% python3 -q
>>> import numpy as np
>>> import numpy.linalg as la
>>> np.set_printoptions(precision=3, suppress=True, linewidth=120)
>>> A = np.loadtxt("case11.csv", delimiter=",")
>>> A
array([[-15.442,  13.754, -15.442],
       [-13.053,  11.665, -13.053],
       [-10.616,   9.546, -10.616],
       [ -8.395,   7.625,  -8.395],
       [ -7.812,   7.123,  -7.812],
       [ -7.461,   6.82 ,  -7.461],
       [ -7.217,   6.611,  -7.217],
       [ -5.53 ,   5.163,  -5.53 ],
       [ -5.293,   4.961,  -5.293],
       [ -4.41 ,   4.206,  -4.41 ],
       [ -2.003,   2.141,  -2.003],
       [ -1.043,   1.283,  -1.043],
       [ -0.062,   0.12 ,  -0.062],
       [  0.169,  -0.355,   0.169],
       [  0.404,  -0.846,   0.404],
       [  0.615,  -1.252,   0.615],
       [  0.631,  -1.283,   0.631],
       [  0.726,  -1.457,   0.726],
       [  0.918,  -1.797,   0.918],
       [  1.216,  -2.299,   1.216],
       [  1.824,  -3.264,   1.824],
       [  1.961,  -3.473,   1.961],
       [  2.405,  -4.137,   2.405],
       [  6.341,  -9.536,   6.341],
       [  8.595, -12.439,   8.595],
       [  8.837, -12.747,   8.837],
       [ 10.987, -15.446,  10.987],
       [ 14.261, -19.479,  14.261],
       [ 14.464, -19.725,  14.464]])
>>> cov = A.T @ A
>>> (A @ A.T).shape
(29, 29)
>>> cov
array([[ 1586.185, -1806.259,  1586.185],
       [-1806.259,  2160.428, -1806.259],
       [ 1586.185, -1806.259,  1586.185]])
>>> np.round(la.eigvalsh(cov)[::-1], 3) + 0
array([5270.463,   62.334,    0.   ])
>>> print(np.round(np.trace(cov), 3), round((A ** 2).sum(), 3))
5332.798 5332.798
>>> print(la.matrix_rank(cov))
2
>>> np.allclose(cov, cov.T)
True
>>> np.diag(cov)
array([1586.185, 2160.428, 1586.185])
>>> print(np.round(la.svd(A, compute_uv=False) ** 2, 3) + 0)
[5270.463   62.334    0.   ]
>>> left, s, vt = la.svd(A)
>>> evecs = vt[:(s > 1e-8).sum()]
>>> rng = np.random.default_rng(12)
>>> x = A[0] + 5 * A[13] + rng.integers(2) * np.eye(3)[0]
>>> x
array([-13.597,  11.979, -14.597])
>>> np.diag(evecs.T @ evecs)
array([0.5, 1. , 0.5])
>>> np.abs(np.diag(la.qr(A)[1])) > 1e-9
array([ True,  True, False])
>>> round(float(np.trace(la.pinv(A) @ A)), 3)
2.0
>>> try:
...     la.inv(A)
... except la.LinAlgError as e:
...     print("failed:", e)
... 
failed: Last 2 dimensions of the array must be square
>>> np.allclose(A[:-1].T @ la.lstsq(A[:-1].T, A[-1])[0], A[-1])
True
>>> A @ la.pinv(A) @ A
array([[-15.442,  13.754, -15.442],
       [-13.053,  11.665, -13.053],
       [-10.616,   9.546, -10.616],
       [ -8.395,   7.625,  -8.395],
       [ -7.812,   7.123,  -7.812],
       [ -7.461,   6.82 ,  -7.461],
       [ -7.217,   6.611,  -7.217],
       [ -5.53 ,   5.163,  -5.53 ],
       [ -5.293,   4.961,  -5.293],
       [ -4.41 ,   4.206,  -4.41 ],
       [ -2.003,   2.141,  -2.003],
       [ -1.043,   1.283,  -1.043],
       [ -0.062,   0.12 ,  -0.062],
       [  0.169,  -0.355,   0.169],
       [  0.404,  -0.846,   0.404],
       [  0.615,  -1.252,   0.615],
       [  0.631,  -1.283,   0.631],
       [  0.726,  -1.457,   0.726],
       [  0.918,  -1.797,   0.918],
       [  1.216,  -2.299,   1.216],
       [  1.824,  -3.264,   1.824],
       [  1.961,  -3.473,   1.961],
       [  2.405,  -4.137,   2.405],
       [  6.341,  -9.536,   6.341],
       [  8.595, -12.439,   8.595],
       [  8.837, -12.747,   8.837],
       [ 10.987, -15.446,  10.987],
       [ 14.261, -19.479,  14.261],
       [ 14.464, -19.725,  14.464]])
